% python3 -q
>>> import numpy as np
>>> np.set_printoptions(precision=1, suppress=True, linewidth=120, sign=" ")
>>> K = np.loadtxt("mat.csv", delimiter=",")
>>> print(K)
[[ 1.   0.2  0.   0.   0.   0.   0.   0. ]
 [ 0.2  1.   0.2  0.   0.   0.   0.   0. ]
 [ 0.   0.2  1.   0.2  0.   0.   0.   0. ]
 [ 0.   0.   0.2  1.   0.2  0.   0.   0. ]
 [ 0.   0.   0.   0.2  1.   0.2  0.   0. ]
 [ 0.   0.   0.   0.   0.2  1.   0.2  0. ]
 [ 0.   0.   0.   0.   0.   0.2  1.   0.2]
 [ 0.   0.   0.   0.   0.   0.   0.2  1. ]]
>>> x0 = np.ones(8)
>>> for _ in range(7):
...     x0 = K @ x0
...     x0 /= np.linalg.norm(x0)
...     print(round(x0 @ K @ x0, 1))
... 
1.4
1.4
1.4
1.4
1.4
1.4
1.4
>>> print(x0)
[ 0.2  0.3  0.4  0.4  0.4  0.4  0.3  0.2]
>>> u = np.array([0, 3, -3, -2, 3, 0, 1, -2])
>>> Y = K + np.outer(u, np.eye(8)[3])
>>> print(round(np.linalg.det(Y) / np.linalg.det(K), 1), np.round(1 + np.linalg.solve(K, u)[3], 1))
-1.1 -1.1
>>> print(np.linalg.matrix_rank(np.linalg.inv(Y) - np.linalg.inv(K), tol=1e-8))
1
>>> print(Y)
[[ 1.   0.2  0.   0.   0.   0.   0.   0. ]
 [ 0.2  1.   0.2  3.   0.   0.   0.   0. ]
 [ 0.   0.2  1.  -2.8  0.   0.   0.   0. ]
 [ 0.   0.   0.2 -1.   0.2  0.   0.   0. ]
 [ 0.   0.   0.   3.2  1.   0.2  0.   0. ]
 [ 0.   0.   0.   0.   0.2  1.   0.2  0. ]
 [ 0.   0.   0.   1.   0.   0.2  1.   0.2]
 [ 0.   0.   0.  -2.   0.   0.   0.2  1. ]]
>>> x0 = np.array([2, 0, -1, 1, 2, 2, -2, -2])
>>> rhs = K @ x0
>>> print(rhs)
[ 2.   0.2 -0.8  1.2  2.6  2.  -2.  -2.4]
>>> print(np.round(np.linalg.solve(K, rhs + K[:, 0]), 1) + 0)
[ 3.  0. -1.  1.  2.  2. -2. -2.]
>>> print(np.round(np.linalg.solve(K.T, K[6]), 1) + 0)
[ 0.  0.  0.  0.  0.  0.  1.  0.]
>>> vals, V = np.linalg.eigvalsh(K)
Traceback (most recent call last):
  File "<python-input-17>", line 1, in <module>
    vals, V = np.linalg.eigvalsh(K)
    ^^^^^^^
ValueError: too many values to unpack (expected 2)
>>> vals, V = np.linalg.eigh(K)
>>> print(np.linalg.eigvalsh(K + 3 * np.eye(8)))
[ 3.6  3.7  3.8  3.9  4.1  4.2  4.3  4.4]
>>> print(np.linalg.eigvalsh(K @ K))
[ 0.4  0.5  0.6  0.9  1.1  1.4  1.7  1.9]
>>> print(np.unique(vals.round(6) + 0, return_counts=True)[1])
[ 1  1  1  1  1  1  1  1]
>>> print(vals.sum(), np.trace(K))
8.0 8.0
>>> vals, V = np.linalg.eigh(K)
>>> x0 = np.array([3, 1, -2, 0, 2, -2, -3, 3])
>>> print(np.round(V * np.sqrt(vals) @ V.T, 1) + 0)
[[ 1.   0.1  0.   0.   0.   0.   0.   0. ]
 [ 0.1  1.   0.1  0.   0.   0.   0.   0. ]
 [ 0.   0.1  1.   0.1  0.   0.   0.   0. ]
 [ 0.   0.   0.1  1.   0.1  0.   0.   0. ]
 [ 0.   0.   0.   0.1  1.   0.1  0.   0. ]
 [ 0.   0.   0.   0.   0.1  1.   0.1  0. ]
 [ 0.   0.   0.   0.   0.   0.1  1.   0.1]
 [ 0.   0.   0.   0.   0.   0.   0.1  1. ]]
>>> print(np.round(V * np.maximum(vals, 0) @ V.T, 1) + 0)
[[ 1.   0.2  0.   0.   0.   0.   0.   0. ]
 [ 0.2  1.   0.2  0.   0.   0.   0.   0. ]
 [ 0.   0.2  1.   0.2  0.   0.   0.   0. ]
 [ 0.   0.   0.2  1.   0.2  0.   0.   0. ]
 [ 0.   0.   0.   0.2  1.   0.2  0.   0. ]
 [ 0.   0.   0.   0.   0.2  1.   0.2  0. ]
 [ 0.   0.   0.   0.   0.   0.2  1.   0.2]
 [ 0.   0.   0.   0.   0.   0.   0.2  1. ]]
>>> print(x0 @ K @ x0)
37.6
>>> print(round(float(x0 @ K @ x0 / (x0 @ x0)), 1), np.round(vals[0], 1), round(float(vals[-1]), 1))
0.9 0.6 1.4
>>> print(np.abs(K).sum(axis=1).max(), round(float(np.abs(vals).max()), 1))
1.4 1.4
>>> feats = np.load("arr.npy")
>>> print(feats.round(1) + 0)
[[ 0.2  1.1 -1.7 -1.2  0.5 -0.1 -1.2  1.2]
 [-0.6 -1.   2.1  1.  -0.1 -0.5  0.9 -0.9]
 [ 0.5 -1.   0.6  1.2 -1.   1.2  1.3 -1.3]
 [-0.1  1.1 -1.4 -1.3  0.7 -0.5 -1.3  1.3]
 [-0.8 -0.8  2.3  0.8  0.2 -1.   0.6 -0.6]
 [ 0.  -1.1  1.5  1.3 -0.7  0.4  1.3 -1.3]
 [ 1.1  0.5 -2.2 -0.3 -0.6  1.5 -0.2  0.2]
 [ 0.4 -1.1  0.8  1.3 -1.   1.   1.3 -1.3]
 [ 0.8  0.9 -2.2 -0.8 -0.1  0.9 -0.7  0.7]
 [ 1.2  0.  -1.6  0.3 -1.   1.9  0.5 -0.5]
 [-0.5 -1.1  2.   1.1 -0.2 -0.3  1.  -1. ]
 [-1.1 -0.6  2.2  0.4  0.5 -1.4  0.3 -0.3]
 [ 1.1 -0.5 -0.7  0.8 -1.2  1.8  0.9 -0.9]
 [ 1.2  0.3 -2.  -0.1 -0.8  1.7  0.1 -0.1]
 [ 0.1  1.1 -1.6 -1.3  0.6 -0.3 -1.2  1.2]
 [-0.1  1.1 -1.4 -1.3  0.7 -0.5 -1.3  1.3]
 [ 0.8  0.9 -2.3 -0.8 -0.2  1.  -0.6  0.6]
 [ 1.1  0.6 -2.2 -0.4 -0.6  1.5 -0.2  0.2]
 [ 0.8 -0.8  0.   1.1 -1.2  1.5  1.2 -1.2]
 [-1.   0.6  0.5 -0.9  1.2 -1.7 -1.1  1.1]
 [ 0.1  1.1 -1.7 -1.2  0.6 -0.2 -1.2  1.2]
 [-0.3  1.1 -1.  -1.3  0.9 -0.9 -1.3  1.3]
 [ 1.2 -0.2 -1.3  0.5 -1.1  1.9  0.7 -0.7]
 [ 0.8  0.9 -2.2 -0.8 -0.1  0.9 -0.7  0.7]]
>>> print(np.argsort(-np.linalg.norm(feats, axis=0).round(6), kind="stable")[:3])
[ 2  5  3]
>>> print(round(np.linalg.norm(feats, 2) / np.linalg.norm(feats), 1))
0.8
>>> basis = feats[[12, 5]].astype(float)
>>> for _ in range(4):
...     lab = np.linalg.norm(feats[:, None] - basis, axis=-1).argmin(axis=1)
...     basis = np.array([feats[lab == j].mean(axis=0) for j in range(2)])
... 
>>> print(lab)
[ 0  1  1  0  1  1  0  1  0  0  1  1  1  0  0  0  0  0  1  0  0  0  0  0]
>>> print(np.abs(basis[1] - basis[0]).argmax())
2
>>> print(basis.round(1) + 0)
[[ 0.5  0.7 -1.6 -0.7  0.   0.5 -0.7  0.7]
 [ 0.  -0.9  1.2  1.  -0.5  0.3  1.  -1. ]]
>>> U, s, vt = np.linalg.svd(feats)
>>> V = vt[:(s > 1e-8).sum()]
>>> rng = np.random.default_rng(686)
>>> x0 = feats[6] + 4 * feats[3] + rng.integers(2) * np.eye(8)[4]
>>> print(x0)
[ 0.7  5.1 -7.7 -5.5  3.3 -0.6 -5.3  5.3]
>>> print(np.diag(V.T @ V))
[ 0.2  0.1  0.6  0.2  0.2  0.4  0.2  0.2]
>>> print(np.allclose(V.T @ V @ x0, x0))
False
>>> T = np.stack([feats, -2 * feats, feats[::-1]])
>>> print(np.linalg.matrix_rank(T))
[ 2  2  2]
>>> print(np.linalg.norm(T, axis=(1, 2)))
[ 14.7  29.4  14.7]
>>> print(T.shape)
(3, 24, 8)
>>> A = np.load("run0.npy")
>>> print(A)
[[ 0  5  3  5  5  3  1]
 [ 5  0  5  3  5  5  3]
 [ 3  5  0  5  3  5  5]
 [ 5  3  5  0  5  3  5]
 [ 5  5  3  5  0  5  3]
 [ 3  5  5  3  5  0  5]
 [ 1  3  5  5  3  5  0]]
>>> # symmetric, so the eigenvalues are real
>>> print(np.all(np.linalg.eigvalsh(A) > 0))
False
>>> print([round(float(np.linalg.det(A[:i, :i])), 2) + 0 for i in range(1, 8)])
[0.0, -25.0, 150.0, -819.0, 4440.0, -14749.0, -39134.0]
>>> try:
...     np.linalg.cholesky(A)
... except np.linalg.LinAlgError as e:
...     print(repr(e))
... 
LinAlgError('Matrix is not positive definite')
>>> u = np.array([2, 0, 3, 3, 2, -2, 0])
>>> Y = A + np.outer(u, np.eye(7)[5])
>>> print(np.linalg.matrix_rank(Y - A))
1
>>> print(Y)
[[ 0.  5.  3.  5.  5.  5.  1.]
 [ 5.  0.  5.  3.  5.  5.  3.]
 [ 3.  5.  0.  5.  3.  8.  5.]
 [ 5.  3.  5.  0.  5.  6.  5.]
 [ 5.  5.  3.  5.  0.  7.  3.]
 [ 3.  5.  5.  3.  5. -2.  5.]
 [ 1.  3.  5.  5.  3.  5.  0.]]
>>> vals, V = np.linalg.eigh(A)
>>> print(np.linalg.eigvalsh(A @ A))
[   0.6    3.6   13.7   36.8   38.9   61.4  623.1]
>>> print(np.round(V.T @ A @ V, 1) + 0)
[[-7.8  0.   0.   0.   0.   0.   0. ]
 [ 0.  -6.2  0.   0.   0.   0.   0. ]
 [ 0.   0.  -6.1  0.   0.   0.   0. ]
 [ 0.   0.   0.  -3.7  0.   0.   0. ]
 [ 0.   0.   0.   0.  -1.9  0.   0. ]
 [ 0.   0.   0.   0.   0.   0.8  0. ]
 [ 0.   0.   0.   0.   0.   0.  25. ]]
>>> print(np.round(V @ np.diag(vals) @ V.T, 1) + 0)
[[ 0.  5.  3.  5.  5.  3.  1.]
 [ 5.  0.  5.  3.  5.  5.  3.]
 [ 3.  5.  0.  5.  3.  5.  5.]
 [ 5.  3.  5.  0.  5.  3.  5.]
 [ 5.  5.  3.  5.  0.  5.  3.]
 [ 3.  5.  5.  3.  5.  0.  5.]
 [ 1.  3.  5.  5.  3.  5.  0.]]
>>> print(np.abs(V[:, -1]))
[ 0.3  0.4  0.4  0.4  0.4  0.4  0.3]
>>> T = np.stack([A, -1 * A, A[::-1]])
>>> print(np.linalg.matrix_rank(T.reshape(3, -1)))
2
>>> print((T @ A.T).shape)
(3, 7, 7)
>>> print(np.einsum("bij,cij->bc", T, T))
[[ 778 -778  676]
 [-778  778 -676]
 [ 676 -676  778]]
>>> print(np.linalg.matrix_rank(T))
[ 7  7  7]
>>> F = np.load("layer11.npy")
>>> print(F.round(1) + 0)
[[ 0. -1.  0.]
 [ 1.  0.  0.]
 [ 0.  0.  1.]]
>>> print((np.linalg.matrix_power((F != 0) + (F.T != 0) + np.eye(3), 3) > 0).astype(int))
[[ 1  1  0]
 [ 1  1  0]
 [ 0  0  1]]
>>> print((F != 0).astype(int))
[[ 1  1  0]
 [ 1  1  0]
 [ 0  0  1]]
>>> print(np.round(np.sort(np.linalg.eigvals(F).real), 1) + 0)
[ 0.  0.  1.]
>>> print(np.flatnonzero(np.linalg.matrix_power((F != 0) + (F.T != 0) + np.eye(3), 3)[1]))
[ 0  1]
>>> d = np.linalg.norm(feats[:, None] - feats[None], axis=-1)
>>> print(np.unravel_index(d.round(6).argmax(), d.shape))
(np.int64(4), np.int64(16))
>>> print(np.linalg.matrix_rank(d ** 2))
3
>>> print(np.linalg.norm(feats, axis=1))
[ 3.  3.  3.  3.  3.  3.  3.  3.  3.  3.  3.  3.  3.  3.  3.  3.  3.  3.  3.  3.  3.  3.  3.  3.]
>>> print((d + 1e9 * np.eye(24)).round(6).argmin(axis=1))
[ 20  10   7  15  11   7  17   2  23  22   1   4  22   6  20   3  23   6   2  21  14   3   9   8]
>>> x0 = np.array([1, 1, 3])
>>> rhs = F @ x0
>>> c, lr = np.zeros(3), 1 / np.linalg.norm(F, 2) ** 2
>>> for i in range(3):
...     c -= lr * F.T @ (F @ c - rhs)
...     if i % 1 == 0: print(i, round(np.linalg.norm(F @ c - rhs), 1))
... 
0 0.0
1 0.0
2 0.0
>>> print(round(np.linalg.cond(F), 1))
1.0
>>> print(c)
[ 1.  1.  3.]
>>> print(np.count_nonzero(F))
5
>>> np.zeros(3, 3)
Traceback (most recent call last):
  File "<python-input-88>", line 1, in <module>
    np.zeros(3, 3)
    ~~~~~~~~^^^^^^
TypeError: Cannot interpret '3' as a data type
>>> print(np.unravel_index(np.abs(F).argmax(), F.shape))
(np.int64(2), np.int64(2))
>>> print(F.mean(axis=0))
[ 0.3 -0.3  0.3]
>>> print(F.sum(axis=0))
[ 1. -1.  1.]
>>> F[3]
Traceback (most recent call last):
  File "<python-input-92>", line 1, in <module>
    F[3]
    ~^^^
IndexError: index 3 is out of bounds for axis 0 with size 3
